>>> import numpy as np
>>> from numpy import linalg as LA
>>> np.set_printoptions(precision=1, suppress=True, linewidth=140)
>>> rd = lambda a: np.round(a, 1) + 0
>>> M = np.load("sample2.npy")
>>> M
array([[20,  0,  0,  1],
       [ 1, 10,  1,  0],
       [ 1,  0, 21,  0],
       [ 2,  2,  1, 21]])
>>> np.allclose(M @ M.T, M.T @ M)
False
>>> np.trace(M)
np.int64(72)
>>> rd(LA.eigvals(M).sum().real)
np.float64(72.0)
>>> rd(LA.eigvals(M))
array([10. , 22.3, 19.2, 20.5])
>>> rd(LA.det(M.T))
np.float64(87830.0)
>>> mat = np.load("dump.npy")
>>> rd(mat)
array([[ 0.2,  0.4,  0.1, -0.1],
       [ 0.4,  0.7,  0.1, -0.1],
       [ 0.1,  0.1,  0. ,  0. ],
       [-0.1, -0.1,  0. ,  0. ]])
>>> np.allclose(mat[:-1].T @ LA.lstsq(mat[:-1].T, mat[-1])[0], mat[-1])
True
>>> np.abs(np.diag(LA.qr(mat)[1])) > 1e-9
array([ True, False, False, False])
>>> w, V = LA.eigh(mat)
>>> vec = np.array([1, -8, 1, 1])
>>> rd(vec @ mat @ vec / (vec @ vec)), rd(w[0]), rd(w[-1])
(np.float64(0.6), np.float64(0.0), np.float64(1.0))
>>> rd(V * np.maximum(w, 0) @ V.T)
array([[ 0.3,  0.4,  0.1, -0.1],
       [ 0.4,  0.7,  0.1, -0.1],
       [ 0.1,  0.1,  0. ,  0. ],
       [-0.1, -0.1,  0. ,  0. ]])
>>> rd(V * np.abs(w) @ V.T)
array([[ 0.3,  0.4,  0.1, -0.1],
       [ 0.4,  0.7,  0.1, -0.1],
       [ 0.1,  0.1,  0. ,  0. ],
       [-0.1, -0.1,  0. ,  0. ]])
>>> rng = np.random.default_rng(8449)
>>> labels = rng.permutation(4)
>>> labels
array([0, 1, 2, 3])
>>> Y = M[labels][:, labels]
>>> rd(np.sort(np.abs(LA.eigvals(Y))))
array([10. , 19.2, 20.5, 22.3])
>>> rd(LA.det(Y)), rd(LA.det(M[labels]))
(np.float64(87830.0), np.float64(87830.0))
>>> np.diag(Y)
array([20, 10, 21, 21])
>>> np.trace(Y)
np.int64(72)
>>> E = np.load("layer2.npy")
>>> E
array([[ 1, -1,  1, -1],
       [ 1,  0,  0,  0],
       [ 1,  1,  1,  1],
       [ 1,  2,  4,  8]])
>>> Y = E / np.sqrt((E ** 2).mean(axis=1, keepdims=True))
>>> LA.matrix_rank(Y) == LA.matrix_rank(E)
np.True_
>>> rd(LA.norm(Y, axis=1))
array([2., 2., 2., 2.])
>>> rd(LA.norm(E, axis=0))
array([2. , 2.4, 4.2, 8.1])
>>> rd(LA.norm(E) ** 2 / LA.norm(E, 2) ** 2)
np.float64(1.1)
>>> E[0] @ E[1]
np.int64(1)
>>> rd(LA.norm(E, 1)), rd(LA.norm(E, np.inf))
(np.float64(10.0), np.float64(15.0))
>>> def softmax(z):
...     e = np.exp(z - z.max(axis=-1, keepdims=True))
...     return e / e.sum(axis=-1, keepdims=True)
... 
>>> rd(softmax(10 * E[3]))
array([0., 0., 0., 1.])
>>> S = E @ E.T / np.sqrt(4)
>>> softmax(S).round(6).argmax(axis=1)
array([0, 0, 3, 3])
>>> vec = np.array([-2, 2, -3, -3])
>>> target = E @ vec
>>> c, lr = np.zeros(4), 1 / LA.norm(E, 2) ** 2
>>> for i in range(6):
...     c -= lr * E.T @ (E @ c - target)
...     if i % 1 == 0: print(i, round(LA.norm(E @ c - target), 1))
... 
0 5.9
1 5.7
2 5.4
3 5.2
4 4.9
5 4.7
>>> rd(LA.cond(E))
np.float64(17.3)
>>> rd(c)
array([-0.9, -0.5, -2. , -3. ])
>>> J = np.array([[-0.7, 0.7, -0.1],
...     [-0.9, -1.0, -1.7],
...     [0.4, -1.6, 0.2],
...     [-1.2, 0.6, -0.4],
...     [-0.8, -0.6, -0.6],
...     [0.5, -0.3, 1.3],
...     [-0.8, 1.3, -0.8],
...     [-1.6, -1.0, 0.9],
...     [0.5, 1.0, 0.7],
...     [-0.1, -1.2, 0.7],
...     [0.0, -0.4, -0.6],
...     [1.0, 1.2, 1.1],
...     [0.1, 3.1, 0.6],
...     [0.1, -1.6, 0.8],
...     [-1.7, -1.0, 0.1],
...     [-0.9, -0.2, 2.0],
...     [1.6, 0.8, -0.4],
...     [-0.1, -0.4, -0.2],
...     [0.3, 1.3, -0.1]])
>>> J[:, 0] = -2 * J[:, 1] + 0.1 * rng.normal(size=19)
>>> rd(J)
array([[-1.4,  0.7, -0.1],
       [ 2.1, -1. , -1.7],
       [ 3.1, -1.6,  0.2],
       [-1.2,  0.6, -0.4],
       [ 1.2, -0.6, -0.6],
       [ 0.5, -0.3,  1.3],
       [-2.6,  1.3, -0.8],
       [ 1.9, -1. ,  0.9],
       [-2. ,  1. ,  0.7],
       [ 2.4, -1.2,  0.7],
       [ 0.7, -0.4, -0.6],
       [-2.4,  1.2,  1.1],
       [-6.1,  3.1,  0.6],
       [ 3.4, -1.6,  0.8],
       [ 2. , -1. ,  0.1],
       [ 0.3, -0.2,  2. ],
       [-1.5,  0.8, -0.4],
       [ 0.8, -0.4, -0.2],
       [-2.5,  1.3, -0.1]])
>>> cen = J - J.mean(axis=0)
>>> V = LA.svd(cen)[2][:2]
>>> Y = cen - cen @ V.T @ V
>>> LA.norm(Y, axis=1).round(6).argmax()
np.int64(13)
>>> rd(np.diag(V.T @ V))
array([0.8, 0.2, 1. ])
>>> rd((cen @ V.T).std(axis=0))
array([2.7, 0.8])
>>> rd(np.cov(cen @ V.T, rowvar=False))
array([[7.5, 0. ],
       [0. , 0.8]])
>>> U, s, Vh = LA.svd(mat)
>>> V = Vh[:(s > 1e-8).sum()]
>>> vec = mat[0] + 3 * mat[1] + rng.integers(2) * np.eye(4)[2]
>>> rd(vec)
array([ 1.5,  2.5,  1.5, -0.5])
>>> LA.matrix_rank(np.vstack([mat, vec]))
np.int64(2)
>>> rd(np.diag(V.T @ V))
array([0.3, 0.7, 0. , 0. ])
>>> rd(LA.norm(vec - V.T @ V @ vec))
np.float64(1.0)
>>> dist = LA.norm(J[:, None] - J[None], axis=-1)
>>> LA.matrix_rank(dist ** 2)
np.int64(5)
>>> rd(LA.norm(J, axis=1))
array([1.6, 2.9, 3.5, 1.4, 1.5, 1.4, 3. , 2.3, 2.3, 2.8, 1. , 2.9, 6.9, 3.9, 2.2, 2. , 1.8, 0.9, 2.8])
>>> rd(dist[15])
array([2.9, 4.2, 3.6, 3. , 2.8, 0.7, 4.3, 2.1, 2.9, 2.7, 2.6, 3.2, 7.4, 3.6, 2.6, 0. , 3.2, 2.2, 3.9])
>>> rd(LA.norm(J - J.mean(axis=0), axis=1))
array([1.5, 3. , 3.5, 1.4, 1.6, 1.3, 3. , 2.3, 2.2, 2.8, 1.2, 2.7, 6.8, 3.9, 2.3, 1.9, 1.8, 1. , 2.8])
>>> rd(dist[:5, :5])
array([[0. , 4.2, 5.1, 0.4, 3. ],
       [4.2, 0. , 2.2, 3.9, 1.5],
       [5.1, 2.2, 0. , 4.8, 2.3],
       [0.4, 3.9, 4.8, 0. , 2.7],
       [3. , 1.5, 2.3, 2.7, 0. ]])
>>> (dist + 1e9 * np.eye(19)).round(6).argmin(axis=1)
array([16,  4, 13, 16, 10, 15, 18,  9, 11,  7, 17,  8, 18,  2,  9,  5,  0, 10,  6])
>>> X = np.load("run16.npy")
>>> X
array([[ 3,  2, -2],
       [ 2, -1,  1],
       [-1, -3, -2]])
>>> labels = rng.permutation(3)
>>> labels
array([1, 0, 2])
>>> Y = X[labels][:, labels]
>>> np.diag(Y)
array([-1,  3, -2])
>>> Y
array([[-1,  2,  1],
       [ 2,  3, -2],
       [-3, -1, -2]])
>>> np.allclose(Y, X)
False
>>> O, V = LA.qr(X[:, :1])[0], LA.qr(X[:, 1:])[0]
>>> s = LA.svd(O.T @ V, compute_uv=False)
>>> (s > 0.9).sum()
np.int64(0)
>>> rd(LA.norm(O @ O.T - V @ V.T, 2))
np.float64(1.0)
>>> rd(np.abs(LA.eigvals(X)).max())
np.float64(4.3)
>>> (X + X.T) / 2
array([[ 3. ,  2. , -1.5],
       [ 2. , -1. , -1. ],
       [-1.5, -1. , -2. ]])
>>> np.allclose(X @ X.T, X.T @ X)
False
>>> X @ X
array([[15, 10,  0],
       [ 3,  2, -7],
       [-7,  7,  3]])
>>> rd(np.sort(np.abs(LA.eigvals(X))))
array([2.9, 2.9, 4.3])
>>> feats = np.load("mat.npy")
>>> rd(feats)
array([[ 0. , -0.2,  0. ,  0. ],
       [-0.2,  0.9,  0.2,  0.2],
       [ 0. ,  0.2,  0. ,  0. ],
       [ 0. ,  0.2,  0. ,  0. ]])
>>> Y = feats / np.sqrt((feats ** 2).mean(axis=1, keepdims=True))
>>> LA.matrix_rank(feats - feats.mean(axis=1, keepdims=True))
np.int64(1)
>>> LA.matrix_rank(Y) == LA.matrix_rank(feats)
np.True_
>>> rd(Y[3])
array([-0.4,  1.9,  0.4,  0.4])
>>> data = np.loadtxt("block6.csv", delimiter=",")
>>> data
array([[0., 1., 1.],
       [1., 0., 1.],
       [1., 1., 0.]])
>>> rd(LA.det(data))
np.float64(2.0)
>>> w, V = LA.eigh(data)
>>> rd(LA.svd(data, compute_uv=False))
array([2., 1., 1.])
>>> rd(LA.eigvalsh(data @ data))
array([1., 1., 4.])
>>> w.sum(), np.trace(data)
(np.float64(0.0), np.float64(0.0))
>>> rd(V.T @ V)
array([[1., 0., 0.],
       [0., 1., 0.],
       [0., 0., 1.]])
>>> rd(V.T @ data @ V)
array([[-1.,  0.,  0.],
       [ 0., -1.,  0.],
       [ 0.,  0.,  2.]])
>>> np.unique(w.round(6) + 0, return_counts=True)[1]
array([2, 1])
>>> cov = data.T @ data
>>> np.diag(cov)
array([2., 2., 2.])
>>> cov
array([[2., 1., 1.],
       [1., 2., 1.],
       [1., 1., 2.]])
>>> W0 = np.array([[6, 9, 3], [6, 9, 3], [-4, -6, -2], [8, 12, 4]])
>>> rd(np.trace(LA.pinv(W0) @ W0))
np.float64(1.0)
>>> np.abs(np.diag(LA.qr(W0)[1])) > 1e-9
array([ True, False, False])
